$ ipython --no-banner

In [1]: import numpy as np

In [2]: from numpy import linalg as LA

In [3]: np.set_printoptions(precision=4, suppress=True, linewidth=160)

In [4]: rd = lambda a: np.round(a, 4) + 0

In [5]: X = np.loadtxt("test6.csv", delimiter=",")

In [6]: print(rd(X))
[[ 0.0559  0.0932 -0.1304 -0.0186  0.0559  0.0932 -0.0559  0.0559 -0.0932]
 [ 0.0932  0.1553 -0.2174 -0.0311  0.0932  0.1553 -0.0932  0.0932 -0.1553]
 [-0.1304 -0.2174  0.3043  0.0435 -0.1304 -0.2174  0.1304 -0.1304  0.2174]
 [-0.0186 -0.0311  0.0435  0.0062 -0.0186 -0.0311  0.0186 -0.0186  0.0311]
 [ 0.0559  0.0932 -0.1304 -0.0186  0.0559  0.0932 -0.0559  0.0559 -0.0932]
 [ 0.0932  0.1553 -0.2174 -0.0311  0.0932  0.1553 -0.0932  0.0932 -0.1553]
 [-0.0559 -0.0932  0.1304  0.0186 -0.0559 -0.0932  0.0559 -0.0559  0.0932]
 [ 0.0559  0.0932 -0.1304 -0.0186  0.0559  0.0932 -0.0559  0.0559 -0.0932]
 [-0.0932 -0.1553  0.2174  0.0311 -0.0932 -0.1553  0.0932 -0.0932  0.1553]]

In [7]: evals, evecs = LA.eigh(X)

In [8]: vec = np.array([-2, -2, 0, 0, 2, 2, -1, -2, -1])

In [9]: print(rd(evecs * np.abs(evals) @ evecs.T))
[[ 0.0559  0.0932 -0.1304 -0.0186  0.0559  0.0932 -0.0559  0.0559 -0.0932]
 [ 0.0932  0.1553 -0.2174 -0.0311  0.0932  0.1553 -0.0932  0.0932 -0.1553]
 [-0.1304 -0.2174  0.3043  0.0435 -0.1304 -0.2174  0.1304 -0.1304  0.2174]
 [-0.0186 -0.0311  0.0435  0.0062 -0.0186 -0.0311  0.0186 -0.0186  0.0311]
 [ 0.0559  0.0932 -0.1304 -0.0186  0.0559  0.0932 -0.0559  0.0559 -0.0932]
 [ 0.0932  0.1553 -0.2174 -0.0311  0.0932  0.1553 -0.0932  0.0932 -0.1553]
 [-0.0559 -0.0932  0.1304  0.0186 -0.0559 -0.0932  0.0559 -0.0559  0.0932]
 [ 0.0559  0.0932 -0.1304 -0.0186  0.0559  0.0932 -0.0559  0.0559 -0.0932]
 [-0.0932 -0.1553  0.2174  0.0311 -0.0932 -0.1553  0.0932 -0.0932  0.1553]]

In [10]: print(rd(np.abs(X).sum(axis=1).max()), np.abs(evals).max())
1.5217 1.0

In [11]: print(rd(evecs * np.maximum(evals, 0) @ evecs.T))
[[ 0.0559  0.0932 -0.1304 -0.0186  0.0559  0.0932 -0.0559  0.0559 -0.0932]
 [ 0.0932  0.1553 -0.2174 -0.0311  0.0932  0.1553 -0.0932  0.0932 -0.1553]
 [-0.1304 -0.2174  0.3043  0.0435 -0.1304 -0.2174  0.1304 -0.1304  0.2174]
 [-0.0186 -0.0311  0.0435  0.0062 -0.0186 -0.0311  0.0186 -0.0186  0.0311]
 [ 0.0559  0.0932 -0.1304 -0.0186  0.0559  0.0932 -0.0559  0.0559 -0.0932]
 [ 0.0932  0.1553 -0.2174 -0.0311  0.0932  0.1553 -0.0932  0.0932 -0.1553]
 [-0.0559 -0.0932  0.1304  0.0186 -0.0559 -0.0932  0.0559 -0.0559  0.0932]
 [ 0.0559  0.0932 -0.1304 -0.0186  0.0559  0.0932 -0.0559  0.0559 -0.0932]
 [-0.0932 -0.1553  0.2174  0.0311 -0.0932 -0.1553  0.0932 -0.0932  0.1553]]

In [12]: print((np.sign(evecs[:, -1].round(6)) == np.sign(evecs[0, -1].round(6))).astype(int))
[1 1 0 0 1 1 0 1 0]

In [13]: print(rd(vec @ X @ vec))
0.0248
